$ ipython --no-banner

In [1]: import numpy as np

In [2]: from numpy import linalg as LA

In [3]: np.set_printoptions(precision=1, suppress=True, linewidth=200, legacy="1.25")

In [4]: m1 = np.load("a.npy")

In [5]: m1
Out[5]: 
array([[ 3,  3,  0],
       [ 4,  5,  0],
       [ 5,  5,  3],
       [ 5,  5,  4],
       [ 5,  7,  7],
       [ 8,  7,  8],
       [10,  7,  8],
       [12,  7, 11],
       [14,  8, 13],
       [16, 11, 14],
       [18, 13, 16],
       [21, 15, 19],
       [22, 16, 21],
       [23, 19, 23],
       [26, 21, 23],
       [26, 24, 25],
       [26, 26, 25],
       [27, 29, 25],
       [28, 29, 28],
       [31, 30, 29],
       [31, 32, 29],
       [34, 34, 30],
       [35, 35, 30],
       [36, 35, 31],
       [36, 36, 34]])

In [6]: Q, r_ = LA.qr(m1)

In [7]: print(np.trace(Q @ Q.T))
3.0

In [8]: Q.round(1) + 0
Out[8]: 
array([[ 0. ,  0. , -0.4],
       [ 0. , -0.1, -0.5],
       [ 0. ,  0. , -0.2],
       [ 0. ,  0. , -0.1],
       [ 0. , -0.2,  0.3],
       [-0.1,  0. ,  0.1],
       [-0.1,  0.2, -0.1],
       [-0.1,  0.3,  0. ],
       [-0.1,  0.4,  0. ],
       [-0.1,  0.3, -0.1],
       [-0.2,  0.3, -0.1],
       [-0.2,  0.3,  0. ],
       [-0.2,  0.3,  0.1],
       [-0.2,  0.2,  0.3],
       [-0.2,  0.2, -0.1],
       [-0.2,  0. ,  0.2],
       [-0.2, -0.1,  0.1],
       [-0.2, -0.3,  0. ],
       [-0.2, -0.2,  0.3],
       [-0.3, -0.1,  0.1],
       [-0.3, -0.2,  0.1],
       [-0.3, -0.2, -0.2],
       [-0.3, -0.2, -0.3],
       [-0.3, -0.1, -0.3],
       [-0.3, -0.2,  0.1]])

In [9]: np.allclose(r_.T @ r_, m1.T @ m1)
Out[9]: True

In [10]: r_
Out[10]: 
array([[-114.3, -107.1, -104.9],
       [   0. ,  -14.1,   -0.4],
       [   0. ,    0. ,    7.5]])

In [11]: np.abs(np.diag(r_))
Out[11]: array([114.3,  14.1,   7.5])

In [12]: Q.shape, r_.shape
Out[12]: ((25, 3), (3, 3))

In [13]: [round(float(x), 1) for x in LA.svd(m1, compute_uv=False)[:3]]
Out[13]: [188.8, 11.9, 5.4]

In [14]: np.argsort(-LA.norm(m1, axis=0).round(6), kind="stable")[:3]
Out[14]: array([0, 1, 2])

In [15]: basis = m1[[18, 14]].astype(float)

In [16]: for _ in range(4):
    ...:     labels = LA.norm(m1[:, None] - basis, axis=-1).argmin(axis=1)
    ...:     basis = np.array([m1[labels == j].mean(axis=0) for j in range(2)])
    ...: 

In [17]: labels
Out[17]: array([1, 1, 1, 1, 1, 1, 1, 1, 1, 1, 1, 1, 0, 0, 0, 0, 0, 0, 0, 0, 0, 0, 0, 0, 0])

In [18]: np.abs(basis[1] - basis[0]).argmax()
Out[18]: 1

In [19]: print(basis[1] - basis[0])
[-19.2 -20.4 -18.6]

In [20]: B = np.c_[m1[:, :2] @ np.array([[-8, -5], [8, 0]]), np.array([2, 4, 3, 3, 5, -3, -3, -2, 5, -3, 4, 1, -2, 5, -2, 0, 5, -5, -5, 2, -5, 2, -1, -3, 3])]

In [21]: B
Out[21]: 
array([[   0,  -15,    2],
       [   8,  -20,    4],
       [   0,  -25,    3],
       [   0,  -25,    3],
       [  16,  -25,    5],
       [  -8,  -40,   -3],
       [ -24,  -50,   -3],
       [ -40,  -60,   -2],
       [ -48,  -70,    5],
       [ -40,  -80,   -3],
       [ -40,  -90,    4],
       [ -48, -105,    1],
       [ -48, -110,   -2],
       [ -32, -115,    5],
       [ -40, -130,   -2],
       [ -16, -130,    0],
       [   0, -130,    5],
       [  16, -135,   -5],
       [   8, -140,   -5],
       [  -8, -155,    2],
       [   8, -155,   -5],
       [   0, -170,    2],
       [   0, -175,   -1],
       [  -8, -180,   -3],
       [   0, -180,    3]])

In [22]: print(np.round(LA.norm(B - m1 @ LA.lstsq(m1, B)[0], axis=0), 1) + 0)
[ 0.   0.  17.1]

In [23]: np.round(LA.lstsq(m1, B[:, 0])[0], 1) + 0
Out[23]: array([-8.,  8.,  0.])

In [24]: M = np.load("out10.npy")

In [25]: M.round(1) + 0
Out[25]: 
array([[ 1. , -0.1,  0. , -0.1],
       [-0.1,  0. , -0.1, -1. ],
       [ 0. , -0.1,  1. , -0.1],
       [-0.1, -1. , -0.1,  0. ]])

In [26]: f, v = M[1], M[2]

In [27]: np.round(f @ f, 1)
Out[27]: 1.0

In [28]: pr = (f @ v) / (f @ f) * f

In [29]: np.round(np.outer(f, v), 1) + 0
Out[29]: 
array([[ 0. ,  0. , -0.1,  0. ],
       [ 0. ,  0. ,  0. ,  0. ],
       [ 0. ,  0. , -0.1,  0. ],
       [ 0. ,  0.1, -1. ,  0.1]])

In [30]: LA.matrix_rank(np.outer(f, v))
Out[30]: 1

In [31]: pr.round(1) + 0
Out[31]: array([0., 0., 0., 0.])

In [32]: data = np.array([[-1, 2, 3, 0], [-3, -3, -3, -2], [-3, -1, -1, -2], [3, -3, 2, -3]])

In [33]: data
Out[33]: 
array([[-1,  2,  3,  0],
       [-3, -3, -3, -2],
       [-3, -1, -1, -2],
       [ 3, -3,  2, -3]])

In [34]: B = np.array([[1, 0], [2, 1]])

In [35]: basis = np.kron(B, data)

In [36]: basis.shape
Out[36]: (8, 8)

In [37]: basis
Out[37]: 
array([[-1,  2,  3,  0,  0,  0,  0,  0],
       [-3, -3, -3, -2,  0,  0,  0,  0],
       [-3, -1, -1, -2,  0,  0,  0,  0],
       [ 3, -3,  2, -3,  0,  0,  0,  0],
       [-2,  4,  6,  0, -1,  2,  3,  0],
       [-6, -6, -6, -4, -3, -3, -3, -2],
       [-6, -2, -2, -4, -3, -1, -1, -2],
       [ 6, -6,  4, -6,  3, -3,  2, -3]])

In [38]: W1 = np.array([[-5, -2, -5, -3, -5, 0],
    ...:     [3, 3, -5, 3, 4, 4],
    ...:     [-1, -3, -5, -4, 5, -4],
    ...:     [-2, -3, -2, -5, 0, 1]])

In [39]: coef = np.array([0, 1, 2, 1, 3, 1])

In [40]: H = np.maximum(data @ W1 + coef, 0)

In [41]: (H > 0).mean(axis=0)
Out[41]: array([0.8, 0.5, 0.5, 0.5, 0.5, 0. ])

In [42]: LA.matrix_rank(H)
Out[42]: 3

In [43]: basis = np.array([[1, 2, 4], [7, 9, 6], [2, 4, 1], [7, 7, 7], [0, 9, 4], [4, 8, 2]])

In [44]: W1 @ basis
Out[44]: 
array([[ -50, -114,  -78],
       [  51,  102,   70],
       [ -76,  -64,  -43],
       [ -58,  -66,  -61]])

In [45]: Q = data.astype(float).copy()

In [46]: for j in range(4):
    ...:     Q[:, j] -= Q[:, :j] @ (Q[:, :j].T @ Q[:, j])
    ...:     Q[:, j] /= LA.norm(Q[:, j])
    ...: 

In [47]: np.round(Q.T @ Q, 1) + 0
Out[47]: 
array([[1., 0., 0., 0.],
       [0., 1., 0., 0.],
       [0., 0., 1., 0.],
       [0., 0., 0., 1.]])
